$ python3 -q
>>> import numpy as np
>>> from numpy import linalg as LA
>>> np.set_printoptions(suppress=True, linewidth=140)
>>> def rd(a):
...     return np.round(a, 2) + 0
... 
>>> feats = np.load("sample12.npy")
>>> rd(feats)
array([[ 1.  ,  0.  ,  0.  ,  0.  ,  0.  ,  0.  ,  0.  ,  0.  ],
       [ 0.  ,  1.  ,  0.  ,  0.  ,  0.  ,  0.  ,  0.  ,  0.  ],
       [ 0.  ,  0.  ,  0.31,  0.  ,  0.  ,  0.  , -0.95,  0.  ],
       [ 0.  ,  0.  ,  0.  ,  1.  ,  0.  ,  0.  ,  0.  ,  0.  ],
       [ 0.  ,  0.  ,  0.  ,  0.  ,  1.  ,  0.  ,  0.  ,  0.  ],
       [ 0.  ,  0.  ,  0.  ,  0.  ,  0.  ,  1.  ,  0.  ,  0.  ],
       [ 0.  ,  0.  ,  0.95,  0.  ,  0.  ,  0.  ,  0.31,  0.  ],
       [ 0.  ,  0.  ,  0.  ,  0.  ,  0.  ,  0.  ,  0.  ,  1.  ]])
>>> x = np.array([3, 3, 2, 2, 0, 3, 1, 1])
>>> a = np.maximum(feats @ x, 0)
>>> rd(np.maximum(feats @ x, 0) - np.maximum(-feats @ x, 0))
array([ 3.  ,  3.  , -0.33,  2.  ,  0.  ,  3.  ,  2.21,  1.  ])
>>> rd(np.tanh(feats @ x))
array([ 1.  ,  1.  , -0.32,  0.96,  0.  ,  1.  ,  0.98,  0.76])
>>> np.flatnonzero(a > 1e-9)
array([0, 1, 3, 5, 6, 7])
>>> rd(feats.T @ a)
array([3.  , 3.  , 2.1 , 2.  , 0.  , 3.  , 0.68, 1.  ])
>>> rd(feats * (a > 1e-9)[:, None])
array([[1.  , 0.  , 0.  , 0.  , 0.  , 0.  , 0.  , 0.  ],
       [0.  , 1.  , 0.  , 0.  , 0.  , 0.  , 0.  , 0.  ],
       [0.  , 0.  , 0.  , 0.  , 0.  , 0.  , 0.  , 0.  ],
       [0.  , 0.  , 0.  , 1.  , 0.  , 0.  , 0.  , 0.  ],
       [0.  , 0.  , 0.  , 0.  , 0.  , 0.  , 0.  , 0.  ],
       [0.  , 0.  , 0.  , 0.  , 0.  , 1.  , 0.  , 0.  ],
       [0.  , 0.  , 0.95, 0.  , 0.  , 0.  , 0.31, 0.  ],
       [0.  , 0.  , 0.  , 0.  , 0.  , 0.  , 0.  , 1.  ]])
>>> rd(a)
array([3.  , 3.  , 0.  , 2.  , 0.  , 3.  , 2.21, 1.  ])
>>> x = np.array([-4, -2, -4, -4, 0, 1, 7, 5])
>>> rd(LA.norm(x)), rd(LA.norm(feats @ x))
(np.float64(11.27), np.float64(11.27))
>>> rd(np.sort(np.abs(np.degrees(np.angle(LA.eigvals(feats))))))
array([ 0.,  0.,  0.,  0.,  0.,  0., 72., 72.])
>>> rd(feats.T @ (feats @ x))
array([-4., -2., -4., -4.,  0.,  1.,  7.,  5.])
>>> ang = np.radians(120)
>>> Rm = np.eye(8)
>>> Rm[4, 4] = Rm[1, 1] = np.cos(ang)
>>> Rm[4, 1], Rm[1, 4] = -np.sin(ang), np.sin(ang)
>>> rd(Rm)
array([[ 1.  ,  0.  ,  0.  ,  0.  ,  0.  ,  0.  ,  0.  ,  0.  ],
       [ 0.  , -0.5 ,  0.  ,  0.  ,  0.87,  0.  ,  0.  ,  0.  ],
       [ 0.  ,  0.  ,  1.  ,  0.  ,  0.  ,  0.  ,  0.  ,  0.  ],
       [ 0.  ,  0.  ,  0.  ,  1.  ,  0.  ,  0.  ,  0.  ,  0.  ],
       [ 0.  , -0.87,  0.  ,  0.  , -0.5 ,  0.  ,  0.  ,  0.  ],
       [ 0.  ,  0.  ,  0.  ,  0.  ,  0.  ,  1.  ,  0.  ,  0.  ],
       [ 0.  ,  0.  ,  0.  ,  0.  ,  0.  ,  0.  ,  1.  ,  0.  ],
       [ 0.  ,  0.  ,  0.  ,  0.  ,  0.  ,  0.  ,  0.  ,  1.  ]])
>>> B = feats @ Rm.T
>>> np.allclose(LA.norm(feats, axis=1), LA.norm(B, axis=1))
True
>>> rd(LA.svd(feats, compute_uv=False)), rd(LA.svd(B, compute_uv=False))
(array([1., 1., 1., 1., 1., 1., 1., 1.]), array([1., 1., 1., 1., 1., 1., 1., 1.]))
>>> rd(LA.pinv(feats))
array([[ 1.  ,  0.  ,  0.  ,  0.  ,  0.  ,  0.  ,  0.  ,  0.  ],
       [ 0.  ,  1.  ,  0.  ,  0.  ,  0.  ,  0.  ,  0.  ,  0.  ],
       [ 0.  ,  0.  ,  0.31,  0.  ,  0.  ,  0.  ,  0.95,  0.  ],
       [ 0.  ,  0.  ,  0.  ,  1.  ,  0.  ,  0.  ,  0.  ,  0.  ],
       [ 0.  ,  0.  ,  0.  ,  0.  ,  1.  ,  0.  ,  0.  ,  0.  ],
       [ 0.  ,  0.  ,  0.  ,  0.  ,  0.  ,  1.  ,  0.  ,  0.  ],
       [ 0.  ,  0.  , -0.95,  0.  ,  0.  ,  0.  ,  0.31,  0.  ],
       [ 0.  ,  0.  ,  0.  ,  0.  ,  0.  ,  0.  ,  0.  ,  1.  ]])
>>> rd(LA.norm(feats, axis=0))
array([1., 1., 1., 1., 1., 1., 1., 1.])
>>> rd(feats @ feats.T)
array([[1., 0., 0., 0., 0., 0., 0., 0.],
       [0., 1., 0., 0., 0., 0., 0., 0.],
       [0., 0., 1., 0., 0., 0., 0., 0.],
       [0., 0., 0., 1., 0., 0., 0., 0.],
       [0., 0., 0., 0., 1., 0., 0., 0.],
       [0., 0., 0., 0., 0., 1., 0., 0.],
       [0., 0., 0., 0., 0., 0., 1., 0.],
       [0., 0., 0., 0., 0., 0., 0., 1.]])
>>> rd(feats.T @ feats)
array([[1., 0., 0., 0., 0., 0., 0., 0.],
       [0., 1., 0., 0., 0., 0., 0., 0.],
       [0., 0., 1., 0., 0., 0., 0., 0.],
       [0., 0., 0., 1., 0., 0., 0., 0.],
       [0., 0., 0., 0., 1., 0., 0., 0.],
       [0., 0., 0., 0., 0., 1., 0., 0.],
       [0., 0., 0., 0., 0., 0., 1., 0.],
       [0., 0., 0., 0., 0., 0., 0., 1.]])
>>> np.flatnonzero(LA.matrix_power((feats != 0) + (feats.T != 0) + np.eye(8), 8)[3])
array([3])
>>> rd(np.sort(LA.eigvals(feats).real))
array([0.31, 0.31, 1.  , 1.  , 1.  , 1.  , 1.  , 1.  ])
>>> rd(LA.det(feats))
np.float64(1.0)
>>> rng = np.random.default_rng(355113)
>>> F = np.eye(9, dtype=int)[rng.permutation(9)] * np.array([0, 2, 0, 1, 2, 0, 3, 1, 0])
>>> F
array([[0, 0, 0, 1, 0, 0, 0, 0, 0],
       [0, 2, 0, 0, 0, 0, 0, 0, 0],
       [0, 0, 0, 0, 2, 0, 0, 0, 0],
       [0, 0, 0, 0, 0, 0, 0, 0, 0],
       [0, 0, 0, 0, 0, 0, 0, 0, 0],
       [0, 0, 0, 0, 0, 0, 0, 1, 0],
       [0, 0, 0, 0, 0, 0, 0, 0, 0],
       [0, 0, 0, 0, 0, 0, 0, 0, 0],
       [0, 0, 0, 0, 0, 0, 3, 0, 0]])
>>> # row 4 repeats row 3
>>> ang = np.radians(90)
>>> Rm = np.eye(9)
>>> Rm[5, 5] = Rm[3, 3] = np.cos(ang)
>>> Rm[5, 3], Rm[3, 5] = -np.sin(ang), np.sin(ang)
>>> rd(Rm)
array([[ 1.,  0.,  0.,  0.,  0.,  0.,  0.,  0.,  0.],
       [ 0.,  1.,  0.,  0.,  0.,  0.,  0.,  0.,  0.],
       [ 0.,  0.,  1.,  0.,  0.,  0.,  0.,  0.,  0.],
       [ 0.,  0.,  0.,  0.,  0.,  1.,  0.,  0.,  0.],
       [ 0.,  0.,  0.,  0.,  1.,  0.,  0.,  0.,  0.],
       [ 0.,  0.,  0., -1.,  0.,  0.,  0.,  0.,  0.],
       [ 0.,  0.,  0.,  0.,  0.,  0.,  1.,  0.,  0.],
       [ 0.,  0.,  0.,  0.,  0.,  0.,  0.,  1.,  0.],
       [ 0.,  0.,  0.,  0.,  0.,  0.,  0.,  0.,  1.]])
>>> B = F @ Rm.T
>>> np.allclose(F @ F.T, B @ B.T)
True
>>> np.allclose(LA.norm(F, axis=1), LA.norm(B, axis=1))
True
>>> rd(np.abs(B - F).max(axis=0))
array([0., 0., 0., 1., 0., 1., 0., 0., 0.])
>>> rd(LA.det(Rm)), np.trace(Rm)
(np.float64(1.0), np.float64(7.0))
>>> z = rng.permutation(9)
>>> z
array([0, 2, 7, 1, 8, 3, 6, 4, 5])
>>> B = F[z][:, z]
>>> B
array([[0, 0, 0, 0, 0, 1, 0, 0, 0],
       [0, 0, 0, 0, 0, 0, 0, 2, 0],
       [0, 0, 0, 0, 0, 0, 0, 0, 0],
       [0, 0, 0, 2, 0, 0, 0, 0, 0],
       [0, 0, 0, 0, 0, 0, 3, 0, 0],
       [0, 0, 0, 0, 0, 0, 0, 0, 0],
       [0, 0, 0, 0, 0, 0, 0, 0, 0],
       [0, 0, 0, 0, 0, 0, 0, 0, 0],
       [0, 0, 1, 0, 0, 0, 0, 0, 0]])
>>> rd(np.sort(np.abs(LA.eigvals(B))))
array([0., 0., 0., 0., 0., 0., 0., 0., 2.])
>>> np.diag(B)
array([0, 0, 0, 2, 0, 0, 0, 0, 0])
>>> np.trace(B)
np.int64(2)
>>> LA.cond(F) > 100
np.True_
>>> LA.matrix_rank(F, rtol=0.1)
np.int64(5)
>>> rank = LA.matrix_rank(F)
>>> rank
np.int64(5)
>>> ns = LA.svd(F)[2][rank:].T
>>> LA.matrix_rank(F.T @ F), LA.matrix_rank(F @ F.T)
(np.int64(5), np.int64(5))
>>> ns @ ns.T
array([[1., 0., 0., 0., 0., 0., 0., 0., 0.],
       [0., 0., 0., 0., 0., 0., 0., 0., 0.],
       [0., 0., 1., 0., 0., 0., 0., 0., 0.],
       [0., 0., 0., 0., 0., 0., 0., 0., 0.],
       [0., 0., 0., 0., 0., 0., 0., 0., 0.],
       [0., 0., 0., 0., 0., 1., 0., 0., 0.],
       [0., 0., 0., 0., 0., 0., 0., 0., 0.],
       [0., 0., 0., 0., 0., 0., 0., 0., 0.],
       [0., 0., 0., 0., 0., 0., 0., 0., 1.]])
>>> [int(LA.matrix_rank(F[:i])) for i in range(1, len(F) + 1)]
[1, 2, 3, 3, 3, 4, 4, 4, 5]
>>> ns.shape
(9, 4)
